$ python3 -q
>>> import numpy as np
>>> from numpy import linalg as LA
>>> np.set_printoptions(precision=2, suppress=True, linewidth=160, sign=" ")
>>> rd = lambda a: np.round(a, 2) + 0
>>> rng = np.random.default_rng(390)
>>> t = np.sort(rng.uniform(-2, 2, 14))
>>> mat = np.c_[t, t ** 2, t ** 3] @ np.array([[2, 0, 1, 1, 0, 1, 0, 0, 1],
...     [2, 2, 1, 0, 0, 2, 1, 0, 0],
...     [1, 2, 1, 2, 2, 2, 0, 1, 2]])
>>> rd(mat)
array([[-1.31, -0.74, -1.61, -5.06, -3.82, -1.98,  1.54, -1.91, -5.06],
       [-1.3 , -0.72, -1.59, -5.  , -3.77, -1.95,  1.53, -1.88, -5.  ],
       [-0.89,  0.19, -0.79, -2.24, -1.36, -0.69,  0.77, -0.68, -2.24],
       [-0.84,  0.25, -0.69, -1.87, -1.06, -0.56,  0.66, -0.53, -1.87],
       [-0.78,  0.29, -0.58, -1.47, -0.75, -0.43,  0.52, -0.37, -1.47],
       [-0.42,  0.11, -0.22, -0.31, -0.04, -0.16,  0.07, -0.02, -0.31],
       [ 0.  ,  0.  ,  0.  ,  0.  ,  0.  ,  0.  ,  0.  ,  0.  ,  0.  ],
       [ 0.34,  0.05,  0.17,  0.15,  0.01,  0.2 ,  0.02,  0.  ,  0.15],
       [ 1.81,  0.89,  0.98,  0.85,  0.31,  1.43,  0.29,  0.16,  0.85],
       [ 2.61,  1.56,  1.46,  1.32,  0.63,  2.25,  0.46,  0.32,  1.32],
       [ 4.46,  3.41,  2.64,  2.59,  1.65,  4.34,  0.88,  0.82,  2.59],
       [13.7 , 15.06,  9.21, 11.11,  9.43, 16.73,  2.81,  4.72, 11.11],
       [14.12, 15.64,  9.52, 11.56,  9.85, 17.35,  2.9 ,  4.93, 11.56],
       [14.95, 16.8 , 10.15, 12.43, 10.68, 18.54,  3.06,  5.34, 12.43]])
>>> LA.lstsq(mat[:-1].T, mat[-1])[2]
np.int32(3)
>>> np.abs(np.diag(LA.qr(mat)[1])) > 1e-9
array([ True,  True,  True, False, False, False, False, False, False])
>>> np.unique(mat.round(6), axis=0).shape
(14, 9)
